>>> import numpy as np
>>> np.set_printoptions(precision=2, suppress=True, linewidth=100)
>>> def tidy(a):
...     return np.round(a, 2) + 0
... 
>>> W0 = np.load("x.npy")
>>> W0
array([[-2, -3,  3,  3, -3,  0,  3, -2, -2],
       [-2,  1, -2,  0, -1,  2, -2, -3, -1],
       [ 3,  1,  2,  2,  0, -3, -1, -3,  2],
       [-1, -3, -2,  3, -1, -3, -1,  0, -2],
       [ 3, -3, -2, -1, -1, -1, -2, -1,  2],
       [ 2,  3,  0,  3, -2, -1,  0,  1,  3],
       [ 0, -1,  1,  1, -2,  0, -3,  0, -1],
       [ 3, -3,  3,  1, -3, -2,  1, -1, -1],
       [ 2, -2,  1,  0,  3,  1, -3,  1, -2],
       [-6, -1, -1,  3, -5,  4, -1, -8, -4]])
>>> M2 = np.c_[W0[:, :5] @ np.array([[1, 0, 5, 1, 5],
...     [5, 4, 0, 1, 1],
...     [5, 3, 5, 0, 0],
...     [4, 3, 0, 5, 2],
...     [2, 0, 4, 3, 5]]), np.array([2, 5, 0, 0, 5, 2, 0, 4, 5, 1])]
>>> M2
array([[  4,   6,  -7,   1, -22,   2],
       [ -9,  -2, -24,  -4, -14,   5],
       [ 26,  16,  25,  14,  20,   0],
       [-16,  -9, -19,   8,  -7,   0],
       [-28, -21,   1,  -8,   5,   5],
       [ 25,  21,   2,  14,   9,   2],
       [  0,   2,  -3,  -2,  -9,   0],
       [  1,   0,  18,  -4,  -1,   4],
       [  3,  -5,  27,   9,  23,   5],
       [-14,   2, -55,  -7, -50,   1]])
>>> np.linalg.matrix_rank(M2)
np.int64(6)
>>> tidy(np.linalg.lstsq(W0, M2[:, 0])[0])
array([1., 5., 5., 4., 2., 0., 0., 0., 0.])
>>> J = np.loadtxt("test11.csv", delimiter=",")
>>> tidy(J)
array([[ 1.  ,  0.  ,  0.  ,  0.  ,  0.  ,  0.  ,  0.  ],
       [ 0.  ,  1.  ,  0.  ,  0.  ,  0.  ,  0.  ,  0.  ],
       [ 0.  ,  0.  ,  1.  ,  0.  ,  0.  ,  0.  ,  0.  ],
       [ 0.  ,  0.  ,  0.  ,  0.5 , -0.87,  0.  ,  0.  ],
       [ 0.  ,  0.  ,  0.  ,  0.87,  0.5 ,  0.  ,  0.  ],
       [ 0.  ,  0.  ,  0.  ,  0.  ,  0.  ,  1.  ,  0.  ],
       [ 0.  ,  0.  ,  0.  ,  0.  ,  0.  ,  0.  ,  1.  ]])
>>> # orthonormal columns
>>> tidy(np.sort(np.abs(np.linalg.eigvals(J))))
array([1., 1., 1., 1., 1., 1., 1.])
>>> np.allclose(J, J.T)
False
>>> np.linalg.determinant(J)
Traceback (most recent call last):
  File "<python-input-14>", line 1, in <module>
    np.linalg.determinant(J)
    ^^^^^^^^^^^^^^^^^^^^^
AttributeError: module 'numpy.linalg' has no attribute 'determinant'
>>> tidy(np.abs(np.linalg.eigvals(J)).max())
np.float64(1.0)
>>> x0 = np.array([0, 5, 4, 5, 2, 4, 4])
>>> y = J @ x0
>>> c, lr = np.zeros(7), 1 / np.linalg.norm(J, 2) ** 2
>>> for i in range(25):
...     c -= lr * J.T @ (J @ c - y)
...     if i % 5 == 0: print(i, round(np.linalg.norm(J @ c - y), 2))
... 
0 0.0
5 0.0
10 0.0
15 0.0
20 0.0
>>> tidy(np.linalg.cond(J))
np.float64(1.0)
>>> def softmax(z):
...     e = np.exp(z - z.max(axis=-1, keepdims=True))
...     return e / e.sum(axis=-1, keepdims=True)
... 
>>> softmax(J).sum(axis=1)
array([1., 1., 1., 1., 1., 1., 1.])
>>> tidy(softmax(J[1]))
array([0.11, 0.31, 0.11, 0.11, 0.11, 0.11, 0.11])
>>> tidy(softmax(J[1] + 4))
array([0.11, 0.31, 0.11, 0.11, 0.11, 0.11, 0.11])
>>> S = J @ J.T / np.sqrt(7)
>>> tidy(softmax(S))
array([[0.2 , 0.13, 0.13, 0.13, 0.13, 0.13, 0.13],
       [0.13, 0.2 , 0.13, 0.13, 0.13, 0.13, 0.13],
       [0.13, 0.13, 0.2 , 0.13, 0.13, 0.13, 0.13],
       [0.13, 0.13, 0.13, 0.2 , 0.13, 0.13, 0.13],
       [0.13, 0.13, 0.13, 0.13, 0.2 , 0.13, 0.13],
       [0.13, 0.13, 0.13, 0.13, 0.13, 0.2 , 0.13],
       [0.13, 0.13, 0.13, 0.13, 0.13, 0.13, 0.2 ]])
>>> r0 = np.array([3, -2])
>>> np.cross(J[5, :3], J[0, :3])
array([0., 0., 0.])
>>> np.polyval(r0, J[5])
array([-2., -2., -2., -2., -2.,  1., -2.])
>>> np.correlate(J[5], J[0], "full")
array([0., 0., 0., 0., 0., 0., 0., 0., 0., 0., 0., 1., 0.])
>>> np.convolve(J[5], r0)
array([ 0.,  0.,  0.,  0.,  0.,  3., -2.,  0.])
>>> tidy(J.T @ J)
array([[1., 0., 0., 0., 0., 0., 0.],
       [0., 1., 0., 0., 0., 0., 0.],
       [0., 0., 1., 0., 0., 0., 0.],
       [0., 0., 0., 1., 0., 0., 0.],
       [0., 0., 0., 0., 1., 0., 0.],
       [0., 0., 0., 0., 0., 1., 0.],
       [0., 0., 0., 0., 0., 0., 1.]])
>>> K = np.loadtxt("dump.csv", delimiter=",")
>>> K
array([[ 0.4 , -2.43, -4.91, -3.31, -7.48,  1.68],
       [ 4.54, -5.1 , -4.44, -5.07, -1.39,  2.47],
       [-1.2 , -5.91, -0.72,  5.57, -5.49,  1.41],
       [ 0.84,  1.26,  3.44, -0.23, -1.3 , -9.17],
       [ 1.68, -5.82, -3.37,  5.24,  4.9 ,  0.68],
       [-2.69,  7.02, -1.2 , -5.36, -3.45,  1.18],
       [ 8.84, -0.58, -4.08,  0.05,  2.1 , -0.67],
       [-2.89,  2.22,  2.82, -7.76,  3.63, -2.32],
       [ 3.44, -4.69,  2.29,  6.02,  1.46, -4.74],
       [ 4.85,  3.18, -0.86,  7.74,  2.36, -0.4 ],
       [ 5.09, -3.4 , -3.29, -2.87, -6.28, -2.01],
       [-0.54,  3.25, -5.04, -0.83, -5.41,  5.81],
       [-3.17,  3.98,  4.81, -5.99, -3.32, -2.03],
       [-1.48, -2.49,  0.05,  3.96,  4.07,  7.71],
       [ 0.06,  1.13,  3.97, -7.86,  2.11,  4.09],
       [ 1.68, -5.08, -8.12, -0.29, -0.15,  2.32],
       [ 1.46, -7.01, -5.68, -2.6 , -3.11, -0.02],
       [-0.13, -3.18, -5.75, -2.73,  1.14, -6.93],
       [ 4.28,  7.22,  0.74,  3.86,  3.44,  1.53],
       [-2.67, -4.76, -3.9 , -6.4 , -3.57, -1.13],
       [-2.17, -4.89, -5.23,  0.47, -2.47,  6.14],
       [-4.47, -0.08, -4.95,  6.35,  3.27, -2.13],
       [ 1.1 ,  6.69, -5.09,  3.3 ,  3.56,  2.15],
       [ 1.77, -0.5 , -4.36,  2.15, -6.84,  5.11],
       [ 3.56, -4.91,  2.49,  4.52, -5.79,  1.76],
       [ 2.82, -1.98, -1.45,  0.02, -0.77, -9.24],
       [-0.33, -1.7 , -2.86,  3.28, -2.6 , -8.44],
       [ 2.67,  2.96,  2.89,  7.67,  3.34,  2.41],
       [-0.21,  5.12, -1.95,  0.21, -2.34,  8.03],
       [ 0.62,  4.12, -0.12, -3.91, -3.67, -7.35],
       [ 0.07, -8.23, -2.05, -0.29, -1.52, -5.07],
       [ 0.79, -7.71, -4.85,  0.6 , -0.95,  3.89]])
>>> np.unravel_index(np.abs(K).argmax(), K.shape)
(np.int64(25), np.int64(5))
>>> np.linalg.matrix_rank(K)
np.int64(6)
>>> tidy(K.sum(axis=0))
array([ 28.61, -32.3 , -60.77,   5.51, -32.52,  -3.28])
>>> np.abs(K).max()
np.float64(9.24)
>>> tidy(K.mean(axis=0))
array([ 0.89, -1.01, -1.9 ,  0.17, -1.02, -0.1 ])
>>> tidy(np.linalg.norm(K))
np.float64(56.57)
>>> K.shape
(32, 6)
>>> tidy(np.linalg.svd(K, compute_uv=False))
array([30.15, 27.72, 26.37, 18.11, 16.68, 14.86])
>>> np.count_nonzero(K)
np.int64(192)
>>> K[32]
Traceback (most recent call last):
  File "<python-input-44>", line 1, in <module>
    K[32]
    ~^^^^
IndexError: index 32 is out of bounds for axis 0 with size 32
>>> x0 = np.array([3, 4, 5, 2, 4, 4])
>>> y = K @ x0
>>> try:
...     np.linalg.solve(K, y)
... except np.linalg.LinAlgError as e:
...     print(repr(e))
... 
LinAlgError('Last 2 dimensions of the array must be square')
>>> tidy(np.linalg.pinv(K) @ K)
array([[1., 0., 0., 0., 0., 0.],
       [0., 1., 0., 0., 0., 0.],
       [0., 0., 1., 0., 0., 0.],
       [0., 0., 0., 1., 0., 0.],
       [0., 0., 0., 0., 1., 0.],
       [0., 0., 0., 0., 0., 1.]])
>>> tidy(np.linalg.solve(K.T @ K, K.T @ y))
array([3., 4., 5., 2., 4., 4.])
>>> tidy(np.linalg.lstsq(K, y)[0])
array([3., 4., 5., 2., 4., 4.])
>>> rng = np.random.default_rng(20)
>>> y = y + 0.05 * rng.normal(size=32)
>>> tidy(y)
array([-62.91, -34.74, -35.95, -17.56,  -2.27,  -5.81,   9.57,   3.98,   1.88,  46.34, -53.68,
       -13.87,  -2.95,  40.84,  33.57, -47.82, -69.75, -70.48,  73.  , -78.16, -36.67, -21.16,
        33.99, -21.11,  -3.48, -46.84, -59.76,  72.6 ,  33.29, -34.25, -69.91, -39.76])
>>> c, *_ = np.linalg.lstsq(K, y)
>>> tidy(K.T @ (y - K @ c))
array([0., 0., 0., 0., 0., 0.])
>>> c.round()
array([3., 4., 5., 2., 4., 4.])
>>> Ac = (K - K.mean(axis=0)) / K.std(axis=0)
>>> np.argwhere(np.abs(Ac) > 2)
array([[ 6,  0],
       [12,  2]])
>>> c = np.linalg.lstsq(np.delete(Ac, 1, axis=1), Ac[:, 1])[0]
>>> tidy(c)
array([-0.04,  0.35, -0.11,  0.17,  0.15])
>>> tidy(1 - np.var(Ac[:, 1] - np.delete(Ac, 1, axis=1) @ c))
np.float64(0.18)
>>> data = np.loadtxt("layer8.csv", delimiter=",")
>>> data
array([[-1.,  2.,  1., -2.,  3.,  5.],
       [-2.,  1., -1., -1.,  2., -1.],
       [ 0., -2.,  2.,  1.,  5.,  0.],
       [-1., -2.,  0., -2.,  3.,  4.],
       [ 0.,  0.,  0.,  0., -2.,  2.],
       [ 0.,  0.,  0.,  0., -1.,  1.]])
>>> M2 = data / np.sqrt((data ** 2).mean(axis=1, keepdims=True))
>>> tidy(M2[4])
array([ 0.  ,  0.  ,  0.  ,  0.  , -1.73,  1.73])
>>> np.linalg.matrix_rank(data - data.mean(axis=1, keepdims=True))
np.int64(5)
>>> tidy(data - data.mean(axis=1, keepdims=True))
array([[-2.33,  0.67, -0.33, -3.33,  1.67,  3.67],
       [-1.67,  1.33, -0.67, -0.67,  2.33, -0.67],
       [-1.  , -3.  ,  1.  ,  0.  ,  4.  , -1.  ],
       [-1.33, -2.33, -0.33, -2.33,  2.67,  3.67],
       [ 0.  ,  0.  ,  0.  ,  0.  , -2.  ,  2.  ],
       [ 0.  ,  0.  ,  0.  ,  0.  , -1.  ,  1.  ]])
>>> np.linalg.matrix_rank(M2) == np.linalg.matrix_rank(data)
np.True_
>>> tidy(np.linalg.norm(M2, axis=1))
array([2.45, 2.45, 2.45, 2.45, 2.45, 2.45])
>>> z = rng.permutation(6)
>>> z
array([3, 4, 1, 0, 5, 2])
>>> M2 = data[z][:, z]
>>> np.diag(M2)
array([-2., -2.,  1., -1.,  1.,  2.])
>>> tidy(np.sort(np.abs(np.linalg.eigvals(M2))))
array([0.  , 1.  , 1.92, 1.92, 3.16, 3.37])
>>> M2
array([[-2.,  3., -2., -1.,  4.,  0.],
       [ 0., -2.,  0.,  0.,  2.,  0.],
       [-1.,  2.,  1., -2., -1., -1.],
       [-2.,  3.,  2., -1.,  5.,  1.],
       [ 0., -1.,  0.,  0.,  1.,  0.],
       [ 1.,  5., -2.,  0.,  0.,  2.]])
>>> rk = np.linalg.matrix_rank(data)
>>> rk
np.int64(5)
>>> N = np.linalg.svd(data)[2][rk:].T
>>> N.shape
(6, 1)
>>> [int(np.linalg.matrix_rank(np.delete(data, i, axis=0))) for i in range(6)]
[4, 4, 4, 4, 5, 5]
>>> tidy(np.trace(np.linalg.pinv(data) @ data))
np.float64(5.0)
>>> tidy(data @ np.linalg.pinv(data) @ data)
array([[-1.,  2.,  1., -2.,  3.,  5.],
       [-2.,  1., -1., -1.,  2., -1.],
       [ 0., -2.,  2.,  1.,  5.,  0.],
       [-1., -2.,  0., -2.,  3.,  4.],
       [ 0.,  0.,  0.,  0., -2.,  2.],
       [ 0.,  0.,  0.,  0., -1.,  1.]])
>>> mat = np.load("case16.npy")
>>> mat
array([[-2.,  1.,  1.,  1.,  1.,  1.],
       [ 1., -2.,  1.,  1.,  1.,  1.],
       [ 1.,  1., -2.,  1.,  1.,  1.],
       [ 1.,  1.,  1., -2.,  1.,  1.],
       [ 1.,  1.,  1.,  1., -2.,  1.],
       [ 1.,  1.,  1.,  1.,  1., -2.]])
>>> M2 = mat[0, 0] * mat[1:] - np.outer(mat[1:, 0], mat[0])
>>> M2
array([[ 0.,  3., -3., -3., -3., -3.],
       [ 0., -3.,  3., -3., -3., -3.],
       [ 0., -3., -3.,  3., -3., -3.],
       [ 0., -3., -3., -3.,  3., -3.],
       [ 0., -3., -3., -3., -3.,  3.]])
>>> np.linalg.matrix_rank(M2), np.linalg.matrix_rank(mat)
(np.int64(5), np.int64(6))
>>> M2 = np.array([[4, 5, 3, 1, 5],
...     [4, 5, 5, 3, 4],
...     [1, 4, 4, 4, 3],
...     [4, 3, 0, 2, 1],
...     [5, 2, 1, 5, 1]])
>>> E = np.tril(M2)
>>> E
array([[4, 0, 0, 0, 0],
       [4, 5, 0, 0, 0],
       [1, 4, 4, 0, 0],
       [4, 3, 0, 2, 0],
       [5, 2, 1, 5, 1]])
>>> ev, V = np.linalg.eig(E)
>>> ev
array([1., 2., 4., 5., 4.])
>>> Q = E.astype(float).copy()
>>> for j in range(5):
...     Q[:, j] -= Q[:, :j] @ (Q[:, :j].T @ Q[:, j])
...     Q[:, j] /= np.linalg.norm(Q[:, j])
... 
>>> tidy(Q.T @ E)
array([[ 8.6 ,  5.35,  1.05,  3.84,  0.58],
       [ 0.  ,  5.04,  2.46, -0.9 , -0.22],
       [ 0.  ,  0.  ,  3.14,  1.02,  0.3 ],
       [ 0.  ,  0.  ,  0.  ,  3.53,  0.64],
       [ 0.  ,  0.  ,  0.  ,  0.  ,  0.33]])
>>> tidy(Q)
array([[ 0.46, -0.49,  0.23, -0.7 ,  0.  ],
       [ 0.46,  0.5 , -0.55, -0.22,  0.43],
       [ 0.12,  0.67,  0.71, -0.16, -0.08],
       [ 0.46,  0.1 , -0.23,  0.15, -0.83],
       [ 0.58, -0.22,  0.3 ,  0.64,  0.33]])
>>> np.linalg.matrix_rank(E - E[0, 0] * np.eye(5))
np.int64(4)
>>> F = np.load("out9.npy")
>>> F
array([[ -3.33,  -1.17,   0.38,   0.5 ,   2.38,   3.29],
       [ -0.53,  -4.79,   8.37,  -7.34,  11.56,   7.61],
       [ -2.08,   8.36, -15.68,  14.4 , -19.47, -12.45],
       [  1.76,  -1.04,   3.1 ,  -3.07,   2.76,   0.43],
       [ -0.13,  -6.49,  11.21, -10.08,  15.48,  10.41],
       [ -1.75,  -1.6 ,   1.73,  -1.32,   3.99,   3.64],
       [ -0.29,   0.7 ,  -1.85,   1.66,  -2.18,  -0.52],
       [  4.82, -10.95,  20.74, -20.  ,  25.81,  16.  ],
       [  9.63,  -1.75,   5.53,  -7.54,   2.06,   0.63],
       [ -2.4 ,   0.44,  -1.19,   1.77,  -0.45,  -0.6 ]])
>>> t = np.radians(45)
>>> R = np.eye(6)
>>> R[2, 2] = R[0, 0] = np.cos(t)
>>> R[2, 0], R[0, 2] = -np.sin(t), np.sin(t)
>>> tidy(R)
array([[ 0.71,  0.  ,  0.71,  0.  ,  0.  ,  0.  ],
       [ 0.  ,  1.  ,  0.  ,  0.  ,  0.  ,  0.  ],
       [-0.71,  0.  ,  0.71,  0.  ,  0.  ,  0.  ],
       [ 0.  ,  0.  ,  0.  ,  1.  ,  0.  ,  0.  ],
       [ 0.  ,  0.  ,  0.  ,  0.  ,  1.  ,  0.  ],
       [ 0.  ,  0.  ,  0.  ,  0.  ,  0.  ,  1.  ]])
>>> M2 = F @ R.T
>>> tidy(np.linalg.svd(F, compute_uv=False)), tidy(np.linalg.svd(M2, compute_uv=False))
(array([63.65, 12.95,  2.1 ,  0.54,  0.08,  0.01]), array([63.65, 12.95,  2.1 ,  0.54,  0.08,  0.01]))
>>> tidy(np.abs(M2 - F).max(axis=0))
array([13.25,  0.  ,  9.48,  0.  ,  0.  ,  0.  ])
